$ ipython --no-banner

In [1]: import numpy as np

In [2]: from numpy import linalg as LA

In [3]: np.set_printoptions(precision=1, suppress=True, linewidth=140)

In [4]: M = np.loadtxt("dump.csv", delimiter=",")

In [5]: M
Out[5]: 
array([[ 1.,  4.,  4.,  2.,  5.,  4.,  1.],
       [ 2.,  8.,  8.,  4.,  9.,  5.,  5.],
       [ 5., 10., 11.,  7., 12.,  6.,  9.],
       [ 6., 14., 12., 12., 13.,  6., 12.],
       [ 8., 16., 12., 15., 18.,  7., 14.],
       [ 9., 19., 13., 15., 20.,  7., 15.],
       [ 9., 22., 13., 16., 20.,  7., 15.],
       [14., 24., 17., 16., 22., 12., 15.],
       [15., 24., 20., 18., 22., 17., 18.],
       [17., 24., 23., 19., 23., 19., 23.],
       [20., 25., 27., 24., 23., 24., 25.],
       [22., 29., 29., 27., 28., 24., 28.],
       [26., 32., 33., 31., 29., 24., 30.],
       [31., 32., 36., 32., 31., 26., 32.],
       [35., 32., 36., 36., 32., 27., 33.],
       [36., 37., 41., 41., 35., 29., 37.],
       [36., 39., 43., 46., 36., 33., 41.],
       [40., 43., 48., 51., 39., 38., 44.],
       [44., 44., 48., 56., 41., 43., 46.],
       [48., 44., 48., 58., 42., 48., 46.],
       [50., 46., 48., 60., 46., 50., 47.],
       [50., 46., 52., 61., 49., 55., 49.],
       [52., 50., 54., 62., 49., 60., 51.],
       [57., 55., 58., 66., 51., 65., 55.],
       [58., 56., 62., 66., 53., 70., 58.],
       [58., 60., 62., 66., 54., 70., 62.],
       [59., 64., 64., 69., 57., 72., 67.]])

In [6]: np.round(LA.norm(M, 2), 1)
Out[6]: np.float64(518.9)

In [7]: round(LA.norm(M[11] - M[13]), 1)
Out[7]: np.float64(13.9)

In [8]: round(float(LA.norm(M) ** 2 / LA.norm(M, 2) ** 2), 1)
Out[8]: 1.0

In [9]: round(float(LA.norm(M, "nuc")), 1)
Out[9]: 606.3

In [10]: LA.norm(M, axis=0)
Out[10]: array([185.3, 192.2, 202. , 219.9, 182.1, 200.1, 193.8])

In [11]: cov = np.cov(M, rowvar=False)

In [12]: np.argsort(-M.std(axis=0).round(6), kind="stable")
Out[12]: array([5, 3, 0, 2, 6, 1, 4])

In [13]: cov.shape
Out[13]: (7, 7)

In [14]: np.median(M, axis=0)
Out[14]: array([31., 32., 36., 32., 31., 26., 32.])

In [15]: LA.eigvalsh(cov)[::-1]
Out[15]: array([2569.6,   18.2,    9.8,    5.6,    2.6,    1. ,    0.7])

In [16]: W0 = np.load("arr.npy")

In [17]: W0
Out[17]: 
array([[0.3, 0. , 0. , 0. , 0.3, 0.3],
       [0. , 0.3, 0.3, 0. , 0.3, 0. ],
       [0. , 0.2, 0.2, 0.2, 0.2, 0.2],
       [0. , 0.2, 0. , 0.5, 0.2, 0. ],
       [0. , 0. , 0.2, 0. , 0.5, 0.2],
       [0. , 0. , 0. , 0.5, 0. , 0.5]])

In [18]: LA.lstsq(W0[:-1].T, W0[-1])[2]
Out[18]: np.int32(5)

In [19]: np.round(W0 @ LA.pinv(W0) @ W0, 1) + 0
Out[19]: 
array([[0.3, 0. , 0. , 0. , 0.3, 0.3],
       [0. , 0.3, 0.3, 0. , 0.3, 0. ],
       [0. , 0.2, 0.2, 0.2, 0.2, 0.2],
       [0. , 0.2, 0. , 0.5, 0.2, 0. ],
       [0. , 0. , 0.2, 0. , 0.5, 0.2],
       [0. , 0. , 0. , 0.5, 0. , 0.5]])

In [20]: np.allclose(W0[:-1].T @ LA.lstsq(W0[:-1].T, W0[-1])[0], W0[-1])
Out[20]: True

In [21]: np.unique(W0.round(6), axis=0).shape
Out[21]: (6, 6)
